% python3 -q
>>> import numpy as np
>>> np.set_printoptions(precision=3, suppress=True, linewidth=100, sign=" ")
>>> A = np.load("data.npy")
>>> A
array([[ 1, -2,  4],
       [ 1, -1,  1],
       [ 1,  0,  0]])
>>> rng = np.random.default_rng(508189)
>>> z = rng.permutation(3)
>>> z
array([ 0,  2,  1])
>>> B = A[z][:, z]
>>> np.diag(B)
array([ 1,  0, -1])
>>> r0, g = A[2], A[0]
>>> r0 @ g
np.int64(1)
>>> p = (r0 @ g) / (r0 @ r0) * r0
>>> p
array([ 1.,  0.,  0.])
>>> (g - p) @ r0
np.float64(0.0)
>>> np.outer(r0, g)
array([[ 1, -2,  4],
       [ 0,  0,  0],
       [ 0,  0,  0]])
>>> q, V = np.linalg.qr(A[:, :1])[0], np.linalg.qr(A[:, 1:])[0]
>>> s = np.linalg.svd(q.T @ V, compute_uv=False)
>>> (s > 0.9).sum()
np.int64(0)
>>> np.degrees(np.arccos(s.clip(0, 1)))
array([ 35.264])
>>> F = np.loadtxt("sample2.csv", delimiter=",")
>>> F
array([[ 0.28 , -0.979, -1.722],
       [ 1.96 ,  0.383,  0.101],
       [-0.28 ,  1.702, -1.013]])
>>> vals, V = np.linalg.eig(A)
>>> vals
array([ 2., -1., -1.])
>>> np.sort(np.linalg.eigvals(A @ A))
array([ 1.,  1.,  4.])
>>> np.sort(np.linalg.eigvals(np.linalg.inv(A)))
array([-1. -0.j, -1. +0.j,  0.5+0.j])
>>> np.sort(np.linalg.eigvals(A.T))
array([-1., -1.,  2.])
>>> B = np.linalg.inv(F)
>>> B
array([[ 0.07 ,  0.49 , -0.07 ],
       [-0.245,  0.096,  0.425],
       [-0.43 ,  0.025, -0.253]])
>>> np.linalg.det(F) * B
array([[-0.56 , -3.921,  0.56 ],
       [ 1.957, -0.766, -3.403],
       [ 3.443, -0.203,  2.025]])
>>> np.allclose(B, F.T)
False
>>> np.linalg.inv(B)
array([[ 0.28 , -0.979, -1.722],
       [ 1.96 ,  0.383,  0.101],
       [-0.28 ,  1.702, -1.013]])
>>> (np.abs(B) > 1e-9).astype(int)
array([[ 1,  1,  1],
       [ 1,  1,  1],
       [ 1,  1,  1]])
>>> np.round(F @ B, 3) + 0
array([[ 1.,  0.,  0.],
       [ 0.,  1.,  0.],
       [ 0.,  0.,  1.]])
>>> z = rng.permutation(3)
>>> z
array([ 1,  0,  2])
>>> B = F[z][:, z]
>>> B
array([[ 0.383,  1.96 ,  0.101],
       [-0.979,  0.28 , -1.722],
       [ 1.702, -0.28 , -1.013]])
>>> np.round(np.linalg.det(B), 3), round(float(np.linalg.det(F[z])), 3)
(np.float64(-8.0), 8.0)
>>> np.sort(np.abs(np.linalg.eigvals(B)))
array([ 2.,  2.,  2.])
>>> np.round(np.trace(B), 3)
np.float64(-0.35)
>>> data = np.array([[2.0, 1.0, 0.0], [0.0, 2.0, 1.0], [0.0, 0.0, 2.0]])
>>> data
array([[ 2.,  1.,  0.],
       [ 0.,  2.,  1.],
       [ 0.,  0.,  2.]])
>>> B = data / np.sqrt((data ** 2).mean(axis=1, keepdims=True))
>>> B[1]
array([ 0.   ,  1.549,  0.775])
>>> np.linalg.norm(B, axis=1)
array([ 1.732,  1.732,  1.732])
